% python3 -q
>>> import numpy as np
>>> np.set_printoptions(precision=2, suppress=True, linewidth=120, sign=" ")
>>> mat = np.load("layer7.npy")
>>> mat
array([[ 1.5, -1.1,  0.3, -0.2,  0.3, -0.4, -0.1,  0.2, -0.4],
       [ 0.2,  1.4,  0.2, -1.4,  1.7, -0.3,  0.2,  0.2,  0.6],
       [ 1.1, -0.5,  1.1,  0.3, -0.7, -0.1,  1.2,  0.8, -0.2],
       [ 0.1,  1.3, -0.8,  0.5,  0.6,  0.4, -1.3,  2.9, -0.6],
       [-0.3,  0. ,  1.8,  0.1,  0.2,  1.2, -1.7, -1.6, -1.4],
       [-1.1,  1.3,  0.9,  0.2,  1.3,  0.6, -0.8,  0.9,  0.3],
       [-0.1, -0.4,  1.3,  0.1,  1.1,  1.1,  0. , -0.3, -0.3],
       [-4. ,  6.5, -1. ,  1.5, -3. ,  5.5, -6. ,  5.5,  2. ],
       [ 0.6, -1. , -0.9,  0.7,  0.5, -0.5, -0.4, -1.5,  0.8],
       [-0.5,  1.3, -1.7, -2.6,  0.8, -1.2, -1.5, -0.2, -1. ],
       [-0.5, -1.1, -0.6,  0.4, -0.5,  0.3, -1.6,  1. ,  0.8],
       [ 0.7, -0.1, -0.8, -0.2,  2. , -0.5, -0.3,  0.7, -0.2],
       [-1.3, -0.9,  1.2,  2.5, -1.8, -1.5, -0.5,  0.3, -1.2],
       [-2.2, -0.4, -2. , -2.2,  0.3, -0.6, -0.3, -0.4,  0.4],
       [-1.6,  1.3, -0.1,  1.4, -0.1,  0.3, -0.6,  0.7,  0.3],
       [-0.2,  1.6, -0.8, -1. ,  0.6, -1.4, -0.6,  1. , -2. ],
       [ 0.5, -0.7,  0.7, -2. ,  1.6,  0.7,  1.2, -0.5, -0.5],
       [ 1. ,  0.4, -0.3,  0.6, -0.1,  1.4,  1.5,  0.4,  1.4],
       [-0.2,  1.7, -0.7, -1.2, -0.5, -0.6, -0.9,  1.4, -0.5],
       [-1.4, -0.2, -0.2,  2.3, -2.1, -0.6, -1.5,  0.6, -0.5],
       [-0.1,  0.1, -0.9,  0.6, -2.5,  0.7, -1.4,  0.8, -2.4],
       [-1.4,  0.9, -0.5, -1.2, -0.9, -0.1, -2.1,  0.4,  0.3],
       [-1. , -0.1, -0.5, -0.1, -0.8, -0.4, -0.7,  1.1,  2.3],
       [-0.1,  0.8,  0.3,  1.1,  0.2, -1. ,  0.2, -1.2, -0.6],
       [-0.2,  0.4,  0.7, -0.5, -0.2,  0.2,  0.3,  1.5, -1.2],
       [ 0.9,  0.9, -0.2, -0.1,  0.1,  0.9,  1.8,  0.6, -2.1],
       [ 0.2, -0.3,  0.5,  0.6, -0.8, -0.8, -1.2,  0.2,  0.8],
       [ 0.1,  0.5,  0. ,  1. , -1.6,  0.7, -0.2,  0.8, -0.6],
       [ 0.9, -0.4, -0.4, -1.6,  0.6,  1. ,  1.7, -0.2,  1. ],
       [ 0.2,  0.4, -0.3,  0.7, -1. , -0.6, -0.4, -0.7,  0.9],
       [ 1.4,  0.2, -1.5, -0.7, -1.6, -0.6, -1.3,  0.5,  0.5],
       [-0.9,  0.2,  0.1,  1.5,  0.4,  0.7, -0.2,  0.3,  0.4],
       [-1.4,  1.4,  0.7, -0.9,  0.3, -1.3,  0.6, -0.4,  0.5],
       [ 0. , -1. , -0.4, -1.2,  1.6,  2.1, -0.1,  0.1, -2.2],
       [-0.4, -0.9, -0.2, -0.8, -0.2, -0.6, -2.6,  0.6,  0.3],
       [-1.2, -0.9, -1.2, -1.9, -0.8, -0.5,  0.6, -0.3, -0.1]])
>>> cen = mat - mat.mean(axis=0)
>>> V = np.linalg.svd(cen)[2][:1]
>>> other = cen - cen @ V.T @ V
>>> np.diag(V.T @ V)
array([ 0.1 ,  0.21,  0.01,  0.04,  0.09,  0.11,  0.24,  0.18,  0.02])
>>> (cen @ V.T).std(axis=0)
array([ 2.34])
>>> other.std(axis=0)
array([ 0.78,  0.8 ,  0.84,  1.13,  0.95,  0.97,  0.79,  0.68,  1.04])
>>> np.linalg.norm(other, axis=1).round(6).argmax()
np.int64(12)
>>> C2 = np.cov(mat, rowvar=False)
>>> np.linalg.eigvalsh(C2)[::-1]
array([ 5.63,  1.92,  1.47,  1.14,  0.85,  0.76,  0.57,  0.4 ,  0.34])
>>> np.argwhere(np.triu(np.abs(np.corrcoef(mat.T)) > 0.8, 1))
array([], shape=(0, 2), dtype=int64)
>>> round(np.corrcoef(mat[:, 4], mat[:, 5])[0, 1], 2)
np.float64(-0.16)
>>> hat = mat @ np.linalg.solve(mat.T @ mat, mat.T)
>>> np.linalg.matrix_rank(np.eye(36) - hat)
np.int64(27)
>>> np.allclose(hat @ hat, hat)
True
>>> np.trace(hat)
np.float64(9.0)
>>> lab = mat[:, 4] > np.median(mat[:, 4])
>>> f = mat[lab].mean(axis=0) - mat[~lab].mean(axis=0)
>>> lab.astype(int)
array([ 1,  1,  0,  1,  1,  1,  1,  0,  1,  1,  0,  1,  0,  1,  0,  1,  1,  0,  0,  0,  0,  0,  0,  1,  0,  1,  0,  0,
        1,  0,  0,  1,  1,  1,  0,  0])
>>> f
array([ 0.44, -0.13,  0.16, -0.82,  1.86, -0.07,  0.88, -0.83, -0.57])
>>> dist = np.linalg.norm(mat[:, None] - mat[None], axis=-1)
>>> dist.mean(axis=1).argmax()
np.int64(7)
>>> np.linalg.matrix_rank(dist ** 2)
np.int64(11)
>>> dist.shape
(36, 36)
>>> np.flatnonzero(dist[31] < dist.mean() / 2)
array([ 14,  31])
>>> X = np.load("mat.npy")
>>> X
array([[  5.,   3.,   0.,   3.,   0.,   1.,   0.,   1.,   0.],
       [  3.,  13.,   0.,   9.,   0.,   3.,   0.,   3.,   0.],
       [  0.,   0.,   4.,   0.,   0.,   0.,   0.,   0.,   0.],
       [  3.,   9.,   0.,  13.,   0.,   3.,   0.,   3.,   0.],
       [  0.,   0.,   0.,   0.,   4.,   0.,   0.,   0.,   0.],
       [  1.,   3.,   0.,   3.,   0.,   5.,   0.,   1.,   0.],
       [  0.,   0.,   0.,   0.,   0.,   0.,   4.,   0.,   0.],
       [  1.,   3.,   0.,   3.,   0.,   1.,   0.,   5.,   0.],
       [  0.,   0.,   0.,   0.,   0.,   0.,   0.,   0.,   4.]])
>>> blk = np.stack([X, 5 * X, X[::-1]])
>>> (blk @ X.T).shape
(3, 9, 9)
>>> blk.sum(axis=0)
array([[ 30.,  18.,   0.,  18.,   0.,   6.,   0.,   6.,   4.],
       [ 19.,  81.,   0.,  57.,   0.,  19.,   0.,  23.,   0.],
       [  0.,   0.,  24.,   0.,   0.,   0.,   4.,   0.,   0.],
       [ 19.,  57.,   0.,  81.,   0.,  23.,   0.,  19.,   0.],
       [  0.,   0.,   0.,   0.,  28.,   0.,   0.,   0.,   0.],
       [  9.,  27.,   0.,  31.,   0.,  33.,   0.,   9.,   0.],
       [  0.,   0.,   4.,   0.,   0.,   0.,  24.,   0.,   0.],
       [  9.,  31.,   0.,  27.,   0.,   9.,   0.,  33.,   0.],
       [  5.,   3.,   0.,   3.,   0.,   1.,   0.,   1.,  24.]])
>>> W0 = np.load("w.npy")
>>> W0
array([[ 1,  1,  1,  1,  1,  1,  1,  1],
       [ 1,  1,  1,  1, -1, -1, -1, -1],
       [ 1, -1,  1, -1,  1, -1,  1, -1],
       [ 1,  1, -1, -1, -1, -1,  1,  1],
       [ 1, -1,  1, -1, -1,  1, -1,  1],
       [ 1,  1, -1, -1,  1,  1, -1, -1],
       [ 1, -1, -1,  1, -1,  1,  1, -1],
       [ 1, -1, -1,  1,  1, -1, -1,  1]])
>>> rng = np.random.default_rng(562254)
>>> lab = rng.permutation(9)
>>> lab
array([ 2,  5,  8,  0,  7,  6,  3,  4,  1])
>>> other = X[lab][:, lab]
>>> np.diag(other)
array([  4.,   5.,   4.,   5.,   5.,   4.,  13.,   4.,  13.])
>>> np.trace(other)
np.float64(57.0)
>>> other
array([[  4.,   0.,   0.,   0.,   0.,   0.,   0.,   0.,   0.],
       [  0.,   5.,   0.,   1.,   1.,   0.,   3.,   0.,   3.],
       [  0.,   0.,   4.,   0.,   0.,   0.,   0.,   0.,   0.],
       [  0.,   1.,   0.,   5.,   1.,   0.,   3.,   0.,   3.],
       [  0.,   1.,   0.,   1.,   5.,   0.,   3.,   0.,   3.],
       [  0.,   0.,   0.,   0.,   0.,   4.,   0.,   0.,   0.],
       [  0.,   3.,   0.,   3.,   3.,   0.,  13.,   0.,   9.],
       [  0.,   0.,   0.,   0.,   0.,   0.,   0.,   4.,   0.],
       [  0.,   3.,   0.,   3.,   3.,   0.,   9.,   0.,  13.]])
>>> np.allclose(other, X)
False
>>> np.sort(np.abs(np.linalg.eigvals(other)))
array([  4.,   4.,   4.,   4.,   4.,   4.,   4.,   4.,  25.])
